$ ipython --no-banner

In [1]: import numpy as np

In [2]: np.set_printoptions(suppress=True, linewidth=140)

In [3]: rd = lambda a: np.round(a, 1) + 0

In [4]: E = np.loadtxt("test18.csv", delimiter=",")

In [5]: E
Out[5]: 
array([[ 13.8,  -8.7,  -3. ,   0.6],
       [ 14.7,  -9.4,  -4.3,   5.1],
       [-10.1,   6.9,   1.9,  -9.8],
       [  9.5,  -6.1,  -2. ,  -0.3],
       [  6.7, -13.1,   3.9,   7.4],
       [ -5.8,  -2. ,  -0.2,   4.2],
       [  9.3,  -6.5,   4. ,   4.8],
       [  8.8, -11.3,  -1.6,   6.5],
       [  8. ,  -2.3,  -3.6,   0. ],
       [  3.3,  -1.6,  -1.3,  -1.7],
       [  7.7,  -4.8,  -5. ,  -0.2],
       [ -3.8,   4.4,  -3.6,   0. ],
       [  7.9,  -3.5,  -3.3,  -2.9],
       [ -3.8,  -0.3,   3. ,   6.1],
       [  0.9,   2.2,  -1.5,  -1.2],
       [-19.6,   8.9,   6.1,  -4.1],
       [-13.1,   9.2,   0. ,  -3.8],
       [ -6.4,   0.1,   5. ,   3. ],
       [  2.8,  -1.9,  -0.1,   1. ],
       [ -6.8,   5.1,  -0.2,  -5.6]])

In [6]: cen = E - E.mean(axis=0)

In [7]: evecs = np.linalg.svd(cen)[2][:1]

In [8]: A2 = cen - cen @ evecs.T @ evecs

In [9]: rd(np.diag(evecs.T @ evecs))
Out[9]: array([0.6, 0.3, 0. , 0.1])

In [10]: rd(np.cov(cen @ evecs.T, rowvar=False))
Out[10]: np.float64(133.7)

In [11]: rd(A2.std(axis=0))
Out[11]: array([1.8, 2. , 2.8, 3.4])

In [12]: x0 = np.array([1, -2, 2, -2])

In [13]: y = E @ x0

In [14]: rd(np.linalg.solve(E.T @ E, E.T @ y))
Out[14]: array([ 1., -2.,  2., -2.])

In [15]: rd(np.linalg.lstsq(E, y)[0])
Out[15]: array([ 1., -2.,  2., -2.])

In [16]: rng = np.random.default_rng(99312)

In [17]: y = y + 0.1 * rng.normal(size=20)

In [18]: rd(y)
Out[18]: 
array([ 24. ,  14.8,  -0.6,  18.4,  26. , -10.4,  20.7,  15.2,   5.4,   7.2,   7.7, -19.8,  14.1,  -9.4,  -4. , -17. , -23.7,  -2.5,   4.5,
        -6.3])

In [19]: b, *_ = np.linalg.lstsq(E, y)

In [20]: b.round()
Out[20]: array([ 1., -2.,  2., -2.])

In [21]: rd(b)
Out[21]: array([ 1., -2.,  2., -2.])

In [22]: cent = E[[13, 12]].astype(float)

In [23]: for _ in range(6):
    ...:     lab = np.linalg.norm(E[:, None] - cent, axis=-1).argmin(axis=1)
    ...:     cent = np.array([E[lab == j].mean(axis=0) for j in range(2)])
    ...: 

In [24]: lab
Out[24]: array([1, 1, 0, 1, 1, 0, 1, 1, 1, 1, 1, 0, 1, 0, 0, 0, 0, 0, 1, 0])

In [25]: rd(cent[1] - cent[0])
Out[25]: array([ 16. , -10.1,  -2.6,   3.1])

In [26]: A2 = np.array([[1, 0, 3, 2, 1, 1, 1, 0, 3, 2],
    ...:     [1, 1, 2, 1, 0, 0, 0, 0, 3, 2],
    ...:     [2, 2, 1, 2, 0, 1, 1, 0, 2, 3],
    ...:     [3, 3, 0, 3, 2, 2, 0, 2, 2, 0],
    ...:     [1, 0, 2, 2, 0, 0, 3, 2, 0, 1],
    ...:     [1, 3, 1, 0, 2, 1, 0, 3, 1, 1],
    ...:     [3, 0, 1, 2, 3, 2, 1, 0, 1, 0],
    ...:     [3, 1, 2, 2, 1, 3, 0, 2, 1, 1],
    ...:     [2, 1, 0, 3, 0, 1, 3, 2, 2, 3],
    ...:     [3, 3, 0, 3, 1, 2, 0, 0, 1, 2]])

In [27]: data = np.triu(A2)

In [28]: data
Out[28]: 
array([[1, 0, 3, 2, 1, 1, 1, 0, 3, 2],
       [0, 1, 2, 1, 0, 0, 0, 0, 3, 2],
       [0, 0, 1, 2, 0, 1, 1, 0, 2, 3],
       [0, 0, 0, 3, 2, 2, 0, 2, 2, 0],
       [0, 0, 0, 0, 0, 0, 3, 2, 0, 1],
       [0, 0, 0, 0, 0, 1, 0, 3, 1, 1],
       [0, 0, 0, 0, 0, 0, 1, 0, 1, 0],
       [0, 0, 0, 0, 0, 0, 0, 2, 1, 1],
       [0, 0, 0, 0, 0, 0, 0, 0, 2, 3],
       [0, 0, 0, 0, 0, 0, 0, 0, 0, 2]])

In [29]: np.argsort(-np.linalg.norm(data, axis=0).round(6), kind="stable")[:3]
Out[29]: array([8, 9, 7])

In [30]: A = np.array([[-18.1, 4.1, -16.1, 10.0, 6.4, -1.9, 6.2, 16.0, -6.0, 9.2],
    ...:     [-27.5, 5.9, -23.6, 14.8, 8.7, -2.9, 9.0, 23.7, -9.1, 15.1],
    ...:     [26.7, -6.2, 24.5, -15.4, -9.2, 2.8, -8.7, -23.8, 9.0, -14.7],
    ...:     [0.0, 0.4, 0.2, 0.3, 0.1, 0.1, -0.4, 0.3, 0.1, 0.0],
    ...:     [-0.4, 0.3, -0.1, -0.5, 0.0, 0.2, -0.1, -0.2, 0.1, -0.2],
    ...:     [-18.4, 4.0, -15.9, 10.0, 5.7, -2.1, 5.4, 15.9, -5.9, 10.2]])

In [31]: x0 = np.array([2, 5, 5, 1, 4, 1, 5, 0, 2, 2])

In [32]: A @ np.eye(10)[3]
Out[32]: array([ 10. ,  14.8, -15.4,   0.3,  -0.5,  10. ])

In [33]: rd(np.einsum("ij,j->i", A, x0))
Out[33]: array([-25.1, -39.8,  40.6,   2. ,  -0.8, -30. ])

In [34]: rd(A @ x0)
Out[34]: array([-25.1, -39.8,  40.6,   2. ,  -0.8, -30. ])

In [35]: rd(A @ np.ones(10))
Out[35]: array([  9.8,  14.1, -15. ,   1.1,  -0.9,   8.9])

In [36]: rd((A * x0).sum(axis=1))
Out[36]: array([-25.1, -39.8,  40.6,   2. ,  -0.8, -30. ])

In [37]: np.linalg.norm(A @ x0) <= np.linalg.norm(A, 2) * np.linalg.norm(x0) + 1e-9
Out[37]: np.True_
